>>> import numpy as np
>>> from numpy import linalg as LA
>>> np.set_printoptions(precision=2, suppress=True, linewidth=140)
>>> rng = np.random.default_rng(95670)
>>> data = np.eye(4, dtype=int)[rng.permutation(4)] * np.array([-3, 1, 2, 1])
>>> data
array([[ 0,  1,  0,  0],
       [-3,  0,  0,  0],
       [ 0,  0,  2,  0],
       [ 0,  0,  0,  1]])
>>> vec = np.array([5, 0, -6, 1])
>>> rhs = data @ vec
>>> print(rhs)
[  0 -15 -12   1]
>>> LA.solve(data, rhs + data[:, 1])
array([ 5.,  1., -6.,  1.])
>>> LA.solve(data, data[:, 2])
array([-0.,  0.,  1.,  0.])
>>> E = np.array([[7, 0, 4], [4, 2, 0], [1, 7, 8], [4, 7, 7]])
>>> E[:, 0] = -3 * E[:, 1]
>>> E
array([[  0,   0,   4],
       [ -6,   2,   0],
       [-21,   7,   8],
       [-21,   7,   7]])
>>> # rows and columns are dependent
>>> U, sig, Vh = LA.svd(E)
>>> evecs = Vh[:(sig > 1e-8).sum()]
>>> vec = E[1] + 4 * E[2] + rng.integers(2) * np.eye(3)[1]
>>> print(vec)
[-90.  31.  32.]
>>> round(float(LA.norm(vec - evecs.T @ evecs @ vec)), 2)
0.95
>>> LA.matrix_rank(np.vstack([E, vec]))
np.int64(3)
>>> data - data[0]
array([[ 0,  0,  0,  0],
       [-3, -1,  0,  0],
       [ 0, -1,  2,  0],
       [ 0, -1,  0,  1]])
>>> LA.matrix_rank(data)
np.int64(4)
>>> np.diff(data, axis=0)
array([[-3, -1,  0,  0],
       [ 3,  0,  2,  0],
       [ 0,  0, -2,  1]])
>>> np.zeros(4, 4)
Traceback (most recent call last):
  File "<python-input-24>", line 1, in <module>
    np.zeros(4, 4)
    ~~~~~~~~^^^^^^
TypeError: Cannot interpret '4' as a data type
>>> data[:, 4]
Traceback (most recent call last):
  File "<python-input-25>", line 1, in <module>
    data[:, 4]
    ~~~~^^^^^^
IndexError: index 4 is out of bounds for axis 1 with size 4
>>> data.mean(axis=0)
array([-0.75,  0.25,  0.5 ,  0.25])
>>> data.sum(axis=1)
array([ 1, -3,  2,  1])
>>> data[4]
Traceback (most recent call last):
  File "<python-input-28>", line 1, in <module>
    data[4]
    ~~~~^^^
IndexError: index 4 is out of bounds for axis 0 with size 4
>>> np.abs(data).max()
np.int64(3)
>>> LA.svd(data, compute_uv=False)
array([3., 2., 1., 1.])
>>> r = LA.matrix_rank(E)
>>> r
np.int64(2)
>>> N = LA.svd(E)[2][r:].T
>>> np.allclose(E @ N, 0)
True
>>> [int(LA.matrix_rank(E[:, :j + 1])) for j in range(3)]
[1, 1, 2]
>>> N.shape
(3, 1)
>>> [int(LA.matrix_rank(E[:i])) for i in range(1, len(E) + 1)]
[1, 2, 2, 2]
>>> np.round(N[:, 0] / N[np.abs(N[:, 0]).round(6).argmax(), 0], 2) + 0
array([0.33, 1.  , 0.  ])
>>> U, sig, Vh = LA.svd(E)
>>> sig.round(2) + 0
array([33.62,  4.34,  0.  ])
>>> M2 = U[:, :2] @ np.diag(sig[:2]) @ Vh[:2]
>>> np.round(LA.norm(E - M2) / LA.norm(E), 2)
np.float64(0.0)
>>> m1 = np.load("out3.npy")
>>> m1
array([[ 0.67,  0.04,  0.41, -0.23],
       [ 0.04,  0.98,  0.01,  0.15],
       [ 0.41,  0.01,  0.25, -0.14],
       [-0.23,  0.15, -0.14,  0.11]])
>>> U, sig, Vh = LA.svd(m1, full_matrices=False)
>>> np.round(U.T @ m1 @ Vh.T, 2) + 0
array([[1., 0., 0., 0.],
       [0., 1., 0., 0.],
       [0., 0., 0., 0.],
       [0., 0., 0., 0.]])
>>> round(np.sqrt((sig ** 2).sum()), 2), np.round(LA.norm(m1), 2)
(np.float64(1.41), np.float64(1.41))
>>> print(np.round(U.T @ U, 2) + 0)
[[1. 0. 0. 0.]
 [0. 1. 0. 0.]
 [0. 0. 1. 0.]
 [0. 0. 0. 1.]]
>>> np.cumsum(sig ** 2) / np.sum(sig ** 2)
array([0.5, 1. , 1. , 1. ])
>>> np.allclose(U * sig @ Vh, m1)
True
>>> labels = rng.permutation(4)
>>> labels
array([0, 3, 2, 1])
>>> M2 = m1[labels][:, labels]
>>> np.diag(M2)
array([0.67, 0.11, 0.25, 0.98])
>>> M2
array([[ 0.67, -0.23,  0.41,  0.04],
       [-0.23,  0.11, -0.14,  0.15],
       [ 0.41, -0.14,  0.25,  0.01],
       [ 0.04,  0.15,  0.01,  0.98]])
>>> vals, evecs = LA.eigh(m1)
>>> vec = np.array([4, 0, 2, 3])
>>> evecs * np.maximum(vals, 0) @ evecs.T
array([[ 0.67,  0.04,  0.41, -0.23],
       [ 0.04,  0.98,  0.01,  0.15],
       [ 0.41,  0.01,  0.25, -0.14],
       [-0.23,  0.15, -0.14,  0.11]])
>>> evecs * np.abs(vals) @ evecs.T
array([[ 0.67,  0.04,  0.41, -0.23],
       [ 0.04,  0.98,  0.01,  0.15],
       [ 0.41,  0.01,  0.25, -0.14],
       [-0.23,  0.15, -0.14,  0.11]])
>>> U, sig, Vh = LA.svd(m1)
>>> sig.round(2) + 0
array([1., 1., 0., 0.])
>>> print(np.argmax(sig[:-1] / (sig[1:] + 1e-6)) + 1)
2
>>> M2 = U[:, :2] @ np.diag(sig[:2]) @ Vh[:2]
>>> print(np.round(LA.norm(m1 - M2) / LA.norm(m1), 2))
0.0
>>> print(LA.matrix_rank(m1, rtol=0.05))
2
>>> M2
array([[ 0.67,  0.04,  0.41, -0.23],
       [ 0.04,  0.98,  0.01,  0.15],
       [ 0.41,  0.01,  0.25, -0.14],
       [-0.23,  0.15, -0.14,  0.11]])
>>> LA.matrix_rank(M2)
np.int64(2)
